$ python3 -q
>>> import numpy as np
>>> import numpy.linalg as la
>>> np.set_printoptions(precision=2, suppress=True, linewidth=120)
>>> K = np.loadtxt("test14.csv", delimiter=",")
>>> K
array([[ 0.,  0.,  0.,  1.,  1., -1., -1.,  1., -2.,  2., -1.,  0.,  1.,  1.,  0.],
       [ 0.,  0.,  0., -1.,  1.,  1., -1.,  0.,  3.,  3., -2., -1.,  3., -3.,  3.],
       [ 0.,  0.,  0., -3.,  1.,  2., -1.,  0.,  2.,  1., -1.,  3.,  3.,  2.,  2.],
       [ 1., -1., -3.,  0.,  0.,  0.,  0.,  0.,  0.,  0.,  0.,  0.,  0.,  0.,  0.],
       [ 1.,  1.,  1.,  0.,  0.,  0.,  0.,  0.,  0.,  0.,  0.,  0.,  0.,  0.,  0.],
       [-1.,  1.,  2.,  0.,  0.,  0.,  0.,  0.,  0.,  0.,  0.,  0.,  0.,  0.,  0.],
       [-1., -1., -1.,  0.,  0.,  0.,  0.,  0.,  0.,  0.,  0.,  0.,  0.,  0.,  0.],
       [ 1.,  0.,  0.,  0.,  0.,  0.,  0.,  0.,  0.,  0.,  0.,  0.,  0.,  0.,  0.],
       [-2.,  3.,  2.,  0.,  0.,  0.,  0.,  0.,  0.,  0.,  0.,  0.,  0.,  0.,  0.],
       [ 2.,  3.,  1.,  0.,  0.,  0.,  0.,  0.,  0.,  0.,  0.,  0.,  0.,  0.,  0.],
       [-1., -2., -1.,  0.,  0.,  0.,  0.,  0.,  0.,  0.,  0.,  0.,  0.,  0.,  0.],
       [ 0., -1.,  3.,  0.,  0.,  0.,  0.,  0.,  0.,  0.,  0.,  0.,  0.,  0.,  0.],
       [ 1.,  3.,  3.,  0.,  0.,  0.,  0.,  0.,  0.,  0.,  0.,  0.,  0.,  0.,  0.],
       [ 1., -3.,  2.,  0.,  0.,  0.,  0.,  0.,  0.,  0.,  0.,  0.,  0.,  0.,  0.],
       [ 0.,  3.,  2.,  0.,  0.,  0.,  0.,  0.,  0.,  0.,  0.,  0.,  0.,  0.,  0.]])
>>> # equal to its transpose
>>> vals, evecs = la.eigh(K)
>>> np.round(np.abs(evecs[:, -1]), 2) + 0
array([0.03, 0.53, 0.46, 0.22, 0.12, 0.17, 0.12, 0.  , 0.29, 0.24, 0.18, 0.1 , 0.35, 0.08, 0.29])
>>> vals.round(2) + 0
array([-8.65, -5.13, -3.99,  0.  ,  0.  ,  0.  ,  0.  ,  0.  ,  0.  ,  0.  ,  0.  ,  0.  ,  3.99,  5.13,  8.65])
>>> la.eigvalsh(K + -2 * np.eye(15))
array([-10.65,  -7.13,  -5.99,  -2.  ,  -2.  ,  -2.  ,  -2.  ,  -2.  ,  -2.  ,  -2.  ,  -2.  ,  -2.  ,   1.99,   3.13,
         6.65])
>>> np.unique(vals.round(6) + 0, return_counts=True)[1]
array([1, 1, 1, 9, 1, 1, 1])
>>> np.round(la.norm(K, 2) / la.norm(K), 2)
np.float64(0.57)
>>> la.matrix_rank(K, rtol=0.1)
np.int64(6)
>>> M = np.array([[0.63, 0.49, -2.57, 1.84, -3.07],
...     [-0.63, 1.18, 0.0, 0.63, -0.8],
...     [0.28, 2.43, -0.07, 2.65, 0.01],
...     [-1.21, -4.72, 0.13, -4.93, 1.84],
...     [1.82, -1.75, 0.05, -1.68, 0.79],
...     [0.72, 1.87, -0.83, 0.67, -1.29],
...     [-0.12, -2.27, 1.54, -2.37, 2.39],
...     [1.6, -0.9, -1.78, -0.35, -1.93]])
>>> M
array([[ 0.63,  0.49, -2.57,  1.84, -3.07],
       [-0.63,  1.18,  0.  ,  0.63, -0.8 ],
       [ 0.28,  2.43, -0.07,  2.65,  0.01],
       [-1.21, -4.72,  0.13, -4.93,  1.84],
       [ 1.82, -1.75,  0.05, -1.68,  0.79],
       [ 0.72,  1.87, -0.83,  0.67, -1.29],
       [-0.12, -2.27,  1.54, -2.37,  2.39],
       [ 1.6 , -0.9 , -1.78, -0.35, -1.93]])
>>> proj = M @ la.solve(M.T @ M, M.T)
>>> np.round(np.trace(proj), 2)
np.float64(5.0)
>>> np.allclose(proj @ proj, proj)
True
>>> np.diag(proj)
array([0.68, 0.33, 0.77, 0.97, 0.62, 0.83, 0.32, 0.48])
>>> np.round(la.eigvalsh(proj), 2) + 0
array([0., 0., 0., 1., 1., 1., 1., 1.])
>>> np.round(proj @ M[:, 2], 2) + 0
array([-2.57,  0.  , -0.07,  0.13,  0.05, -0.83,  1.54, -1.78])
>>> proj
array([[ 0.68, -0.09,  0.06,  0.03, -0.12, -0.16, -0.28,  0.3 ],
       [-0.09,  0.33, -0.31, -0.12, -0.26,  0.15, -0.11, -0.04],
       [ 0.06, -0.31,  0.77, -0.06,  0.02,  0.09, -0.11, -0.23],
       [ 0.03, -0.12, -0.06,  0.97, -0.05,  0.06,  0.05, -0.04],
       [-0.12, -0.26,  0.02, -0.05,  0.62,  0.1 ,  0.22,  0.3 ],
       [-0.16,  0.15,  0.09,  0.06,  0.1 ,  0.83, -0.25,  0.1 ],
       [-0.28, -0.11, -0.11,  0.05,  0.22, -0.25,  0.32, -0.06],
       [ 0.3 , -0.04, -0.23, -0.04,  0.3 ,  0.1 , -0.06,  0.48]])
>>> x0 = np.array([0, -3, -3, 3, -3])
>>> rhs = M @ x0
>>> coef, lr = np.zeros(5), 1 / la.norm(M, 2) ** 2
>>> for i in range(12):
...     coef -= lr * M.T @ (M @ coef - rhs)
...     if i % 2 == 0: print(i, round(la.norm(M @ coef - rhs), 2))
... 
0 16.49
2 10.16
4 6.93
6 5.38
8 4.66
10 4.27
>>> round(la.cond(M), 2)
np.float64(16.07)
>>> x0 = np.array([-3, 0, 1, 4, -5])
>>> M @ x0
array([ 18.25,   8.41,   9.64, -25.16, -16.08,   6.14, -19.53,   1.67])
>>> (M * x0).sum(axis=1)
array([ 18.25,   8.41,   9.64, -25.16, -16.08,   6.14, -19.53,   1.67])
>>> np.sign((M @ x0).round(6))
array([ 1.,  1.,  1., -1., -1.,  1., -1.,  1.])
>>> O, r_ = la.qr(M)
>>> np.abs(np.diag(r_))
array([2.96, 6.43, 3.04, 1.66, 1.01])
>>> np.round(O.T @ O, 2) + 0
array([[1., 0., 0., 0., 0.],
       [0., 1., 0., 0., 0.],
       [0., 0., 1., 0., 0.],
       [0., 0., 0., 1., 0.],
       [0., 0., 0., 0., 1.]])
>>> r_
array([[-2.96, -1.  ,  1.8 , -1.56,  2.21],
       [ 0.  , -6.43,  0.59, -6.17,  2.55],
       [ 0.  ,  0.  , -3.04,  0.91, -3.58],
       [ 0.  ,  0.  ,  0.  ,  1.66,  0.04],
       [ 0.  ,  0.  ,  0.  ,  0.  ,  1.01]])
>>> rng = np.random.default_rng(2636)
>>> A2 = M + rng.integers(-2, 3, (8, 4)) @ rng.integers(-2, 3, (4, 5))
>>> A2
array([[ -3.37,   6.49,  -0.57,   7.84,  -3.07],
       [ 11.37,  -2.82,   2.  ,   0.63,   5.2 ],
       [ 12.28,  -1.57,   1.93,   2.65,   6.01],
       [  4.79,  -5.72,   3.13,  -8.93,   8.84],
       [ 13.82, -11.75,  -3.95,  -4.68,   0.79],
       [  4.72,  -4.13,  -8.83,   5.67,  -9.29],
       [  3.88,  -7.27,   1.54,  -4.37,   1.39],
       [  5.6 ,   0.1 ,  -1.78,   3.65,   0.07]])
>>> A2 - M
array([[ -4.,   6.,   2.,   6.,   0.],
       [ 12.,  -4.,   2.,   0.,   6.],
       [ 12.,  -4.,   2.,   0.,   6.],
       [  6.,  -1.,   3.,  -4.,   7.],
       [ 12., -10.,  -4.,  -3.,   0.],
       [  4.,  -6.,  -8.,   5.,  -8.],
       [  4.,  -5.,   0.,  -2.,  -1.],
       [  4.,   1.,   0.,   4.,   2.]])
>>> np.abs(A2 - M).sum(axis=1)
array([18., 24., 24., 21., 29., 31., 12., 11.])
>>> np.round(la.svd(A2 - M, compute_uv=False), 2) + 0
array([27.41, 17.33, 10.14,  2.28,  0.  ])
>>> f = np.array([0, 1, 1, 7, -6, -9, 6, -7, 9, 5, 4, -4, -2, 7])
>>> J = f[np.abs(np.subtract.outer(np.arange(14), np.arange(14)))]
>>> J
array([[ 0,  1,  1,  7, -6, -9,  6, -7,  9,  5,  4, -4, -2,  7],
       [ 1,  0,  1,  1,  7, -6, -9,  6, -7,  9,  5,  4, -4, -2],
       [ 1,  1,  0,  1,  1,  7, -6, -9,  6, -7,  9,  5,  4, -4],
       [ 7,  1,  1,  0,  1,  1,  7, -6, -9,  6, -7,  9,  5,  4],
       [-6,  7,  1,  1,  0,  1,  1,  7, -6, -9,  6, -7,  9,  5],
       [-9, -6,  7,  1,  1,  0,  1,  1,  7, -6, -9,  6, -7,  9],
       [ 6, -9, -6,  7,  1,  1,  0,  1,  1,  7, -6, -9,  6, -7],
       [-7,  6, -9, -6,  7,  1,  1,  0,  1,  1,  7, -6, -9,  6],
       [ 9, -7,  6, -9, -6,  7,  1,  1,  0,  1,  1,  7, -6, -9],
       [ 5,  9, -7,  6, -9, -6,  7,  1,  1,  0,  1,  1,  7, -6],
       [ 4,  5,  9, -7,  6, -9, -6,  7,  1,  1,  0,  1,  1,  7],
       [-4,  4,  5,  9, -7,  6, -9, -6,  7,  1,  1,  0,  1,  1],
       [-2, -4,  4,  5,  9, -7,  6, -9, -6,  7,  1,  1,  0,  1],
       [ 7, -2, -4,  4,  5,  9, -7,  6, -9, -6,  7,  1,  1,  0]])
>>> # symmetric
>>> f = np.array([0, -1, 1, 0, -2, 2, 2, 1, -1, -1, -1, -2, -1, 1])
>>> A2 = J + np.outer(f, np.eye(14)[12])
>>> round(la.det(A2) / la.det(J), 2), round(float(1 + la.solve(J, f)[12]), 2)
(np.float64(1.07), 1.07)
>>> la.matrix_rank(A2 - J)
np.int64(1)
>>> la.matrix_rank(la.inv(A2) - la.inv(J), tol=1e-8)
np.int64(1)
>>> A2 = la.inv(J)
>>> round(float(la.det(J) * la.det(A2)), 2)
1.0
>>> round(float(la.slogdet(J)[0]), 2)
-1.0
>>> np.allclose(A2, J.T)
False
>>> round(la.cond(J), 2)
np.float64(13.06)
>>> arr = np.load("run7.npy")
>>> arr
array([[ 0.99, -0.04,  0.05, -0.02, -0.04,  0.05,  0.05, -0.01,  0.01,  0.02,  0.02,  0.05],
       [-0.04,  0.82,  0.25, -0.11, -0.18,  0.25,  0.25, -0.04,  0.04,  0.11,  0.11,  0.25],
       [ 0.05,  0.25,  0.64,  0.15,  0.25, -0.36, -0.36,  0.05, -0.05, -0.15, -0.15, -0.36],
       [-0.02, -0.11,  0.15,  0.93, -0.11,  0.15,  0.15, -0.02,  0.02,  0.07,  0.07,  0.15],
       [-0.04, -0.18,  0.25, -0.11,  0.82,  0.25,  0.25, -0.04,  0.04,  0.11,  0.11,  0.25],
       [ 0.05,  0.25, -0.36,  0.15,  0.25,  0.64, -0.36,  0.05, -0.05, -0.15, -0.15, -0.36],
       [ 0.05,  0.25, -0.36,  0.15,  0.25, -0.36,  0.64,  0.05, -0.05, -0.15, -0.15, -0.36],
       [-0.01, -0.04,  0.05, -0.02, -0.04,  0.05,  0.05,  0.99,  0.01,  0.02,  0.02,  0.05],
       [ 0.01,  0.04, -0.05,  0.02,  0.04, -0.05, -0.05,  0.01,  0.99, -0.02, -0.02, -0.05],
       [ 0.02,  0.11, -0.15,  0.07,  0.11, -0.15, -0.15,  0.02, -0.02,  0.93, -0.07, -0.15],
       [ 0.02,  0.11, -0.15,  0.07,  0.11, -0.15, -0.15,  0.02, -0.02, -0.07,  0.93, -0.15],
       [ 0.05,  0.25, -0.36,  0.15,  0.25, -0.36, -0.36,  0.05, -0.05, -0.15, -0.15,  0.64]])
>>> x0 = np.array([0, 3, 0, 3, 0, 0, 0, 2, 2, 0, 3, 0])
>>> [p for p in range(1, 25) if np.allclose(la.matrix_power(arr, p), np.eye(12))]
[2, 4, 6, 8, 10, 12, 14, 16, 18, 20, 22, 24]
>>> np.round(np.sort(np.abs(np.degrees(np.angle(la.eigvals(arr))))), 2) + 0
array([  0.,   0.,   0.,   0.,   0.,   0.,   0.,   0.,   0.,   0.,   0., 180.])
>>> 12 - la.matrix_rank(arr - np.eye(12), tol=1e-8)
np.int64(11)
>>> np.round(la.det(arr), 2)
np.float64(-1.0)
>>> np.round(arr.T @ (arr @ x0), 2) + 0
array([0., 3., 0., 3., 0., 0., 0., 2., 2., 0., 3., 0.])
>>> round(la.norm(x0), 2), round(float(la.norm(arr @ x0)), 2)
(np.float64(5.92), 5.92)
>>> E = np.array([[-7.0, 10.0, -2.0, 3.0],
...     [0.0, 2.0, 0.0, 0.0],
...     [12.0, -20.0, 3.0, -9.0],
...     [0.0, 0.0, 0.0, 2.0]])
>>> f = np.array([5, 5, 0])
>>> np.array([np.convolve(row, f, "same") for row in E])
array([[ 15.,  40.,   5.,  15.],
       [ 10.,  10.,   0.,   0.],
       [-40., -85., -30., -45.],
       [  0.,   0.,  10.,  10.]])
>>> np.correlate(E[1], E[2], "full")
array([  0., -18.,   6., -40.,  24.,   0.,   0.])
>>> la.matrix_rank(E)
np.int64(4)
>>> round(float(la.norm(E)), 2)
28.35
>>> E[4]
Traceback (most recent call last):
  File "<python-input-70>", line 1, in <module>
    E[4]
    ~^^^
IndexError: index 4 is out of bounds for axis 0 with size 4
>>> np.abs(E).max()
np.float64(20.0)
>>> E - E[0]
array([[  0.,   0.,   0.,   0.],
       [  7.,  -8.,   2.,  -3.],
       [ 19., -30.,   5., -12.],
       [  7., -10.,   2.,  -1.]])
>>> la.svd(E, compute_uv=False)
array([28.22,  2.46,  1.33,  0.13])
>>> A2 = np.array([[-2, -1, 0], [2, -2, -1], [2, 0, 0], [-1, 2, 2]])
>>> np.einsum("ik,kj->ji", E, A2)
array([[ 27.,   4., -49.,  -2.],
       [ -7.,  -4.,  10.,   4.],
       [ -4.,  -2.,   2.,   4.]])
>>> E @ A2
array([[ 27.,  -7.,  -4.],
       [  4.,  -4.,  -2.],
       [-49.,  10.,   2.],
       [ -2.,   4.,   4.]])
>>> np.einsum("ij,ij->i", E, E)
array([162.,   4., 634.,   4.])
>>> la.matrix_rank(np.vstack([E, A2.T]))
np.int64(4)
>>> A2.T @ E.T
array([[ 27.,   4., -49.,  -2.],
       [ -7.,  -4.,  10.,   4.],
       [ -4.,  -2.,   2.,   4.]])
>>> A2 @ E
Traceback (most recent call last):
  File "<python-input-80>", line 1, in <module>
    A2 @ E
    ~~~^~~
ValueError: matmul: Input operand 1 has a mismatch in its core dimension 0, with gufunc signature (n?,k),(k,m?)->(n?,m?) (size 4 is different from 3)
>>> np.vstack([E, A2.T]).shape
(7, 4)
>>> np.einsum("ik,kj->ij", E, A2)
array([[ 27.,  -7.,  -4.],
       [  4.,  -4.,  -2.],
       [-49.,  10.,   2.],
       [ -2.,   4.,   4.]])
>>> A2 = E[0, 0] * E[1:] - np.outer(E[1:, 0], E[0])
>>> A2
array([[  0., -14.,   0.,  -0.],
       [  0.,  20.,   3.,  27.],
       [  0.,  -0.,   0., -14.]])
>>> la.matrix_rank(A2), la.matrix_rank(E)
(np.int64(3), np.int64(4))
>>> np.flatnonzero(~A2.round(6).any(axis=1))
array([], dtype=int64)
>>> feats = 4 * np.eye(12) + np.eye(12, k=1)
>>> feats
array([[4., 1., 0., 0., 0., 0., 0., 0., 0., 0., 0., 0.],
       [0., 4., 1., 0., 0., 0., 0., 0., 0., 0., 0., 0.],
       [0., 0., 4., 1., 0., 0., 0., 0., 0., 0., 0., 0.],
       [0., 0., 0., 4., 1., 0., 0., 0., 0., 0., 0., 0.],
       [0., 0., 0., 0., 4., 1., 0., 0., 0., 0., 0., 0.],
       [0., 0., 0., 0., 0., 4., 1., 0., 0., 0., 0., 0.],
       [0., 0., 0., 0., 0., 0., 4., 1., 0., 0., 0., 0.],
       [0., 0., 0., 0., 0., 0., 0., 4., 1., 0., 0., 0.],
       [0., 0., 0., 0., 0., 0., 0., 0., 4., 1., 0., 0.],
       [0., 0., 0., 0., 0., 0., 0., 0., 0., 4., 1., 0.],
       [0., 0., 0., 0., 0., 0., 0., 0., 0., 0., 4., 1.],
       [0., 0., 0., 0., 0., 0., 0., 0., 0., 0., 0., 4.]])
>>> # triangular, det is the product of the diagonal
>>> A2 = feats + rng.integers(-2, 3, (12, 8)) @ rng.integers(-2, 3, (8, 12))
>>> A2
array([[ 12.,   2.,  -3.,   9.,   3.,  -5.,   4.,  -9.,   0.,  -4.,   0.,  -8.],
       [ 12.,   5.,   5.,   9.,  -2.,  -5.,  10., -15.,   6.,   0.,   6.,  -8.],
       [ -3.,  -1.,  10.,  -2.,  -7.,   1.,   0.,   2.,   4.,   0.,  -1.,   0.],
       [  2.,   1., -11.,   2.,  10.,   5.,  -7.,   3.,  -9.,  -4.,  -4.,  -3.],
       [  2.,   1.,  -7.,  -1.,   9.,  -5.,   3.,   5.,   6.,   3.,   6.,  -1.],
       [  5.,   1.,  -7.,  -4.,   8.,  11.,  -4.,  -1., -10.,   4.,   0.,   4.],
       [ -3.,   0.,  13.,   6., -11.,   5.,   2.,  -7.,   2.,  -3.,  -2.,  -6.],
       [ -4.,  -1.,  -3.,   1.,   5.,  -7.,  10.,   7.,   5.,  -8.,   2.,   2.],
       [ -9.,   1.,   6.,   1.,  -7.,   2., -10.,   6.,   7.,  10.,   1.,   2.],
       [ -1.,  -1.,  -8.,   1.,   9.,  -7.,   4.,   3.,  -5.,   2.,  -1.,   7.],
       [  8.,   3.,   7.,  15.,  -6.,  -5.,   2., -14.,   7.,   0.,   5., -11.],
       [ 10.,   5.,  -7.,   5.,  10.,  -2.,   1.,  -5.,   0.,   3.,   2.,   4.]])
>>> la.matrix_rank(A2 - feats, tol=1e-8)
np.int64(8)
>>> np.round(la.svd(A2 - feats, compute_uv=False), 2) + 0
array([46.25, 38.35, 25.42, 17.43, 12.56, 10.13,  5.24,  4.1 ,  0.  ,  0.  ,  0.  ,  0.  ])
>>> f = np.array([0, 4, 1, -6, -4, -7, -8, 8, -6, -8, -7, 5, 1, 2, -9]) + 0.5
>>> m1 = np.outer(f, f) / (f @ f)
>>> m1.round(2) + 0
array([[ 0.  ,  0.  ,  0.  , -0.01,  0.  , -0.01, -0.01,  0.01, -0.01, -0.01, -0.01,  0.01,  0.  ,  0.  , -0.01],
       [ 0.  ,  0.04,  0.01, -0.05, -0.03, -0.06, -0.07,  0.08, -0.05, -0.07, -0.06,  0.05,  0.01,  0.02, -0.08],
       [ 0.  ,  0.01,  0.  , -0.02, -0.01, -0.02, -0.02,  0.03, -0.02, -0.02, -0.02,  0.02,  0.  ,  0.01, -0.03],
       [-0.01, -0.05, -0.02,  0.06,  0.04,  0.08,  0.09, -0.1 ,  0.06,  0.09,  0.08, -0.06, -0.02, -0.03,  0.1 ],
       [ 0.  , -0.03, -0.01,  0.04,  0.03,  0.05,  0.06, -0.06,  0.04,  0.06,  0.05, -0.04, -0.01, -0.02,  0.06],
       [-0.01, -0.06, -0.02,  0.08,  0.05,  0.09,  0.1 , -0.12,  0.08,  0.1 ,  0.09, -0.08, -0.02, -0.03,  0.12],
       [-0.01, -0.07, -0.02,  0.09,  0.06,  0.1 ,  0.12, -0.13,  0.09,  0.12,  0.1 , -0.09, -0.02, -0.04,  0.13],
       [ 0.01,  0.08,  0.03, -0.1 , -0.06, -0.12, -0.13,  0.15, -0.1 , -0.13, -0.12,  0.1 ,  0.03,  0.04, -0.15],
       [-0.01, -0.05, -0.02,  0.06,  0.04,  0.08,  0.09, -0.1 ,  0.06,  0.09,  0.08, -0.06, -0.02, -0.03,  0.1 ],
       [-0.01, -0.07, -0.02,  0.09,  0.06,  0.1 ,  0.12, -0.13,  0.09,  0.12,  0.1 , -0.09, -0.02, -0.04,  0.13],
       [-0.01, -0.06, -0.02,  0.08,  0.05,  0.09,  0.1 , -0.12,  0.08,  0.1 ,  0.09, -0.08, -0.02, -0.03,  0.12],
       [ 0.01,  0.05,  0.02, -0.06, -0.04, -0.08, -0.09,  0.1 , -0.06, -0.09, -0.08,  0.06,  0.02,  0.03, -0.1 ],
       [ 0.  ,  0.01,  0.  , -0.02, -0.01, -0.02, -0.02,  0.03, -0.02, -0.02, -0.02,  0.02,  0.  ,  0.01, -0.03],
       [ 0.  ,  0.02,  0.01, -0.03, -0.02, -0.03, -0.04,  0.04, -0.03, -0.04, -0.03,  0.03,  0.01,  0.01, -0.04],
       [-0.01, -0.08, -0.03,  0.1 ,  0.06,  0.12,  0.13, -0.15,  0.1 ,  0.13,  0.12, -0.1 , -0.03, -0.04,  0.15]])
>>> # rows and columns are dependent
>>> ang = np.radians(15)
>>> r_ = np.eye(15)
>>> r_[8, 8] = r_[4, 4] = np.cos(ang)
>>> r_[8, 4], r_[4, 8] = -np.sin(ang), np.sin(ang)
>>> A2 = m1 @ r_.T
>>> np.allclose(m1 @ m1.T, A2 @ A2.T)
True
>>> round(la.det(r_), 2), round(float(np.trace(r_)), 2)
(np.float64(1.0), 14.93)
